% ipython --no-banner

In [1]: import numpy as np

In [2]: np.set_printoptions(suppress=True, linewidth=140)

In [3]: def tidy(a):
   ...:     return np.round(a, 3) + 0
   ...: 

In [4]: J = np.array([[0, 6, 2, 5, 2],
   ...:     [6, 3, 3, 1, 4],
   ...:     [1, 1, 8, 0, 2],
   ...:     [3, 7, 5, 2, 3],
   ...:     [2, 8, 7, 8, 5],
   ...:     [4, 3, 4, 7, 5],
   ...:     [2, 3, 0, 2, 1],
   ...:     [4, 4, 0, 2, 5]])

In [5]: J
Out[5]: 
array([[0, 6, 2, 5, 2],
       [6, 3, 3, 1, 4],
       [1, 1, 8, 0, 2],
       [3, 7, 5, 2, 3],
       [2, 8, 7, 8, 5],
       [4, 3, 4, 7, 5],
       [2, 3, 0, 2, 1],
       [4, 4, 0, 2, 5]])

In [6]: W1 = np.array([[-2, -1, -2, 0],
   ...:     [0, -2, 2, 1],
   ...:     [-1, 2, 1, 1],
   ...:     [1, 0, 0, -1],
   ...:     [1, 2, 2, -2]])

In [7]: c = np.array([0, 1, 0, 2])

In [8]: H = np.maximum(J @ W1 + c, 0)

In [9]: np.linalg.matrix_rank(H)
Out[9]: np.int64(4)

In [10]: Z = np.array([[3, -2, 1], [0, -2, 3], [-3, 1, -1], [-2, 3, 3]])

In [11]: W1 @ Z
Out[11]: 
array([[  0,   4,  -3],
       [ -8,   9,  -5],
       [ -8,   2,   7],
       [  5,  -5,  -2],
       [  1, -10,  -1]])

In [12]: H @ Z
Out[12]: 
array([[-41,  11, -10],
       [-15,  -1,   4],
       [-50,  -3,  63],
       [-69,  37,  -1],
       [-81,  11,  -6],
       [-36,  -6,  15],
       [-14,   7,  -1],
       [-30,  10, -10]])

In [13]: cov = J.T @ J

In [14]: (J @ J.T).shape
Out[14]: (8, 8)

In [15]: print(np.trace(cov), (J ** 2).sum())
706 706

In [16]: tidy(np.linalg.eigvalsh(cov)[::-1])
Out[16]: array([571.658,  58.341,  49.684,  23.325,   2.992])

In [17]: r0 = np.array([2, 2])

In [18]: np.convolve(J[2], r0)
Out[18]: array([ 2,  4, 18, 16,  4,  4])

In [19]: hat = J @ np.linalg.solve(J.T @ J, J.T)

In [20]: tidy(np.diag(hat))
Out[20]: array([0.404, 0.639, 0.798, 0.576, 0.533, 0.763, 0.344, 0.943])

In [21]: np.allclose(hat @ hat, hat)
Out[21]: True

In [22]: rng = np.random.default_rng(7757)

In [23]: M2 = J + rng.integers(-2, 3, (8, 1)) @ rng.integers(-2, 3, (1, 5))

In [24]: M2
Out[24]: 
array([[-2,  7,  2,  7,  3],
       [ 6,  3,  3,  1,  4],
       [ 3,  0,  8, -2,  1],
       [ 3,  7,  5,  2,  3],
       [ 2,  8,  7,  8,  5],
       [ 4,  3,  4,  7,  5],
       [-2,  5,  0,  6,  3],
       [ 4,  4,  0,  2,  5]])

In [25]: print(np.linalg.matrix_rank(M2 - J, tol=1e-8))
1

In [26]: print(np.abs(M2 - J).sum(axis=1))
[ 6  0  6  0  0  0 12  0]

In [27]: M2 - J
Out[27]: 
array([[-2,  1,  0,  2,  1],
       [ 0,  0,  0,  0,  0],
       [ 2, -1,  0, -2, -1],
       [ 0,  0,  0,  0,  0],
       [ 0,  0,  0,  0,  0],
       [ 0,  0,  0,  0,  0],
       [-4,  2,  0,  4,  2],
       [ 0,  0,  0,  0,  0]])

In [28]: arr = np.load("layer15.npy")

In [29]: tidy(arr)
Out[29]: 
array([[ -3.589,   5.687, -11.175,  -9.55 ,   1.896, -21.066,   5.687,   9.617],
       [ -2.826,   5.079,  -9.62 ,  -8.688,   1.693, -19.269,   5.079,   8.867],
       [ -2.609,   4.899,  -9.172,  -8.435,   1.633, -18.742,   4.899,   8.643],
       [  0.566,   1.382,  -1.856,  -3.765,   0.461,  -8.874,   1.382,   4.068],
       [  0.814,   0.855,  -1.053,  -3.099,   0.285,  -7.43 ,   0.855,   3.318],
       [  0.987,   0.202,  -0.215,  -2.265,   0.067,  -5.594,   0.202,   2.328],
       [  0.973,  -0.265,   0.239,  -1.636,  -0.088,  -4.173,  -0.265,   1.539],
       [  0.204,  -0.618,   0.18 ,  -0.315,  -0.206,  -0.92 ,  -0.618,  -0.037],
       [  0.133,  -0.529,   0.121,  -0.24 ,  -0.176,  -0.709,  -0.529,  -0.072],
       [  0.131,  -0.526,   0.119,  -0.238,  -0.175,  -0.704,  -0.526,  -0.073],
       [  0.063,  -0.389,   0.06 ,  -0.157,  -0.13 ,  -0.466,  -0.389,  -0.083],
       [  0.06 ,   0.46 ,   0.062,   0.138,   0.153,   0.41 ,   0.46 ,   0.19 ],
       [  0.537,   1.564,   0.591,   0.432,   0.521,   1.243,   1.564,   0.807],
       [  1.251,   2.571,   1.419,   0.72 ,   0.857,   1.993,   2.571,   1.467],
       [  4.393,   5.535,   5.244,   1.798,   1.845,   4.543,   5.535,   3.64 ],
       [  6.847,   7.309,   8.324,   2.617,   2.436,   6.372,   7.309,   5.031],
       [  8.389,   8.31 ,  10.285,   3.134,   2.77 ,   7.506,   8.31 ,   5.834],
       [ 12.112,  10.496,  15.074,   4.398,   3.499,  10.233,  10.496,   7.624],
       [ 23.639,  16.131,  30.2  ,   8.434,   5.377,  18.74 ,  16.131,  12.387]])

In [30]: Z = arr[[9, 10]].astype(float)

In [31]: for _ in range(7):
    ...:     lab = np.linalg.norm(arr[:, None] - Z, axis=-1).argmin(axis=1)
    ...:     Z = np.array([arr[lab == j].mean(axis=0) for j in range(2)])
    ...: 

In [32]: lab
Out[32]: array([0, 0, 0, 0, 0, 0, 0, 0, 0, 0, 0, 0, 0, 0, 1, 1, 1, 1, 1])

In [33]: np.abs(Z[1] - Z[0]).argmax()
Out[33]: np.int64(2)

In [34]: tidy(Z[1] - Z[0])
Out[34]: array([11.312,  8.101, 15.99 ,  6.726,  2.7  , 15.5  ,  8.101,  4.005])

In [35]: mat = np.loadtxt("test3.csv", delimiter=",")

In [36]: mat
Out[36]: 
array([[ 1.355,  0.567, -0.06 ,  0.401,  0.391, -0.582,  1.121, -0.373, -0.481],
       [-0.935, -0.055,  0.558,  0.287, -0.536,  0.349,  0.043, -0.348,  0.022],
       [ 1.625,  0.665, -0.362, -0.822,  0.486, -0.358,  0.679, -0.12 ,  0.439],
       [ 0.132,  0.145,  0.25 ,  0.489,  0.192,  0.194,  0.389, -0.077, -0.463]])

In [37]: M2 = mat + rng.integers(-2, 3, (4, 2)) @ rng.integers(-2, 3, (2, 9))

In [38]: tidy(M2)
Out[38]: 
array([[ 3.355,  0.567, -4.06 ,  0.401,  4.391, -2.582,  1.121, -0.373, -2.481],
       [-1.935, -2.055, -1.442,  1.287,  2.464, -0.651, -1.957, -0.348,  0.022],
       [-1.375, -1.335,  1.638,  0.178, -0.514,  0.642, -1.321, -0.12 ,  2.439],
       [-3.868, -1.855,  4.25 ,  1.489, -2.808,  2.194, -1.611, -0.077,  2.537]])

In [39]: np.abs(M2 - mat).sum(axis=1)
Out[39]: array([14., 12., 14., 21.])

In [40]: tidy(np.linalg.svd(M2 - mat, compute_uv=False))
Out[40]: array([11.173,  5.844,  0.   ,  0.   ])

In [41]: print(np.linalg.matrix_rank(M2 - mat, tol=1e-8))
2

In [42]: r0 = np.array([-3, 1])

In [43]: tidy(np.convolve(mat[3], r0))
Out[43]: array([-0.396, -0.303, -0.605, -1.217, -0.087, -0.39 , -0.973,  0.62 ,  1.312, -0.463])

In [44]: print(tidy(np.cross(mat[3, :3], mat[1, :3])))
[ 0.095 -0.307  0.128]

In [45]: Uu, sv, Vh = np.linalg.svd(mat, full_matrices=False)

In [46]: tidy(np.cumsum(sv ** 2) / np.sum(sv ** 2))
Out[46]: array([0.753, 0.941, 0.988, 1.   ])

In [47]: print(tidy(Uu.T @ Uu))
[[1. 0. 0. 0.]
 [0. 1. 0. 0.]
 [0. 0. 1. 0.]
 [0. 0. 0. 1.]]

In [48]: np.allclose(Uu * sv @ Vh, mat)
Out[48]: True

In [49]: tidy(sv / sv[0])
Out[49]: array([1.   , 0.5  , 0.25 , 0.125])

In [50]: (sv > 1e-8).sum()
Out[50]: np.int64(4)

In [51]: tidy(np.abs(Vh[0]))
Out[51]: array([0.77 , 0.282, 0.155, 0.129, 0.261, 0.24 , 0.395, 0.067, 0.012])
